% python3 -q
>>> import numpy as np
>>> np.set_printoptions(suppress=True, linewidth=120)
>>> E = np.loadtxt("test1.csv", delimiter=",")
>>> print(E)
[[0. 0. 0. 0.]
 [0. 0. 0. 1.]
 [0. 0. 0. 0.]
 [0. 1. 0. 0.]]
>>> print([round(float(x), 4) for x in np.linalg.svd(E, compute_uv=False)[:3]])
[1.0, 1.0, 0.0]
>>> print(np.linalg.cond(E) > 100)
True
>>> print(np.argsort(-np.linalg.norm(E, axis=0).round(6), kind="stable")[:3])
[1 3 0]
>>> print(np.linalg.matrix_rank(E, rtol=0.1))
2
>>> print(np.all(np.linalg.eigvalsh(E) > 0))
False
>>> print(np.round(np.linalg.eigvalsh(E).min(), 4))
-1.0
>>> w, evecs = np.linalg.eigh(E)
>>> print(np.unique(w.round(6) + 0, return_counts=True)[1])
[1 2 1]
>>> print((w > 1e-8).sum(), (w < -1e-8).sum())
1 1
>>> print(np.abs(evecs[:, -1]).round(6).argmax())
1
>>> print(np.kron(np.eye(2, dtype=int), E))
[[0. 0. 0. 0. 0. 0. 0. 0.]
 [0. 0. 0. 1. 0. 0. 0. 0.]
 [0. 0. 0. 0. 0. 0. 0. 0.]
 [0. 1. 0. 0. 0. 0. 0. 0.]
 [0. 0. 0. 0. 0. 0. 0. 0.]
 [0. 0. 0. 0. 0. 0. 0. 1.]
 [0. 0. 0. 0. 0. 0. 0. 0.]
 [0. 0. 0. 0. 0. 1. 0. 0.]]
>>> print(round(np.linalg.det(E[::-1]), 4))
0.0
>>> X = np.load("mat.npy")
>>> print(X)
[[-4 -1  0  2  1 -1]
 [-1 -4  3  3  2  0]
 [ 0  3  2 -1 -1 -2]
 [ 2  3 -1  2  0 -1]
 [ 1  2 -1  0  0  1]
 [-1  0 -2 -1  1  4]]
>>> f = np.array([2, 5, 3, 2, 4, 1])
>>> out = X + np.outer(f, np.eye(6)[0])
>>> print(np.linalg.matrix_rank(out - X))
1
>>> print(np.round(np.linalg.det(out) / np.linalg.det(X), 4), round(float(1 + np.linalg.solve(X, f)[0]), 4))
-3.5 -3.5
>>> print(out)
[[-2. -1.  0.  2.  1. -1.]
 [ 4. -4.  3.  3.  2.  0.]
 [ 3.  3.  2. -1. -1. -2.]
 [ 4.  3. -1.  2.  0. -1.]
 [ 5.  2. -1.  0.  0.  1.]
 [ 0.  0. -2. -1.  1.  4.]]
